% ipython --no-banner

In [1]: import numpy as np

In [2]: import numpy.linalg as la

In [3]: np.set_printoptions(suppress=True, linewidth=200)

In [4]: def rd(a):
   ...:     return np.round(a, 1) + 0
   ...: 

In [5]: mat = np.load("case9.npy")

In [6]: rd(mat)
Out[6]: 
array([[ 0.3, -0.4,  0.2],
       [-0.4,  0.6, -0.3],
       [ 0.2, -0.3,  0.1]])

In [7]: # equal to its transpose

In [8]: rng = np.random.default_rng(4540)

In [9]: other = mat + rng.integers(-2, 3, (3, 1)) @ rng.integers(-2, 3, (1, 3))

In [10]: rd(other)
Out[10]: 
array([[ 4.3, -0.4,  4.2],
       [ 3.6,  0.6,  3.7],
       [ 4.2, -0.3,  4.1]])

In [11]: rd(other - mat)
Out[11]: 
array([[4., 0., 4.],
       [4., 0., 4.],
       [4., 0., 4.]])

In [12]: rd(np.abs(other - mat).sum(axis=1))
Out[12]: array([8., 8., 8.])

In [13]: rd(la.svd(other - mat, compute_uv=False))
Out[13]: array([9.8, 0. , 0. ])

In [14]: arr = np.load("arr.npy")

In [15]: arr
Out[15]: 
array([[-3,  3, -5,  0],
       [-5, -3,  3,  1],
       [ 3, -3, -1, -3],
       [ 2,  3,  2,  7]])

In [16]: np.trace(arr)
Out[16]: np.int64(0)

In [17]: la.matrix_power(arr, 4)
Out[17]: 
array([[  213,   663, -1297,  -144],
       [-1393,   141,   519,   253],
       [  663,  -735,   703,  -471],
       [  434,   543,   338,  1807]])

In [18]: rd(np.abs(la.eigvals(arr)).max())
Out[18]: np.float64(6.4)

In [19]: (arr + arr.T) / 2
Out[19]: 
array([[-3. , -1. , -1. ,  1. ],
       [-1. , -3. ,  0. ,  2. ],
       [-1. ,  0. , -1. , -0.5],
       [ 1. ,  2. , -0.5,  7. ]])

In [20]: rd(la.det(arr))
Out[20]: np.float64(-684.0)

In [21]: np.allclose(arr, arr.T)
Out[21]: False

In [22]: other = np.array([[0, 2, 0], [0, 2, 0]])

In [23]: basis = np.kron(other, arr)

In [24]: basis.shape
Out[24]: (8, 12)

In [25]: basis
Out[25]: 
array([[  0,   0,   0,   0,  -6,   6, -10,   0,   0,   0,   0,   0],
       [  0,   0,   0,   0, -10,  -6,   6,   2,   0,   0,   0,   0],
       [  0,   0,   0,   0,   6,  -6,  -2,  -6,   0,   0,   0,   0],
       [  0,   0,   0,   0,   4,   6,   4,  14,   0,   0,   0,   0],
       [  0,   0,   0,   0,  -6,   6, -10,   0,   0,   0,   0,   0],
       [  0,   0,   0,   0, -10,  -6,   6,   2,   0,   0,   0,   0],
       [  0,   0,   0,   0,   6,  -6,  -2,  -6,   0,   0,   0,   0],
       [  0,   0,   0,   0,   4,   6,   4,  14,   0,   0,   0,   0]])

In [26]: la.matrix_rank(basis)
Out[26]: np.int64(4)

In [27]: rd(la.norm(basis, 2)), rd(la.norm(other, 2) * la.norm(arr, 2))
Out[27]: (np.float64(25.2), np.float64(25.2))

In [28]: E = np.load("block10.npy")

In [29]: E
Out[29]: 
array([[-1.1,  0.2],
       [-0.4, -0.1],
       [-1.7,  0. ],
       [ 1. ,  0.1]])

In [30]: # column 0 dominates

In [31]: rk = la.matrix_rank(mat)

In [32]: rk
Out[32]: np.int64(1)

In [33]: ns = la.svd(mat)[2][rk:].T

In [34]: rd(mat @ ns)
Out[34]: 
array([[0., 0.],
       [0., 0.],
       [0., 0.]])

In [35]: ns.shape
Out[35]: (3, 2)

In [36]: la.matrix_rank(mat.T @ mat), la.matrix_rank(mat @ mat.T)
Out[36]: (np.int64(1), np.int64(1))

In [37]: [int(la.matrix_rank(mat[:i])) for i in range(1, len(mat) + 1)]
Out[37]: [1, 1, 1]

In [38]: rd(ns @ ns.T)
Out[38]: 
array([[ 0.7,  0.4, -0.2],
       [ 0.4,  0.4,  0.3],
       [-0.2,  0.3,  0.9]])
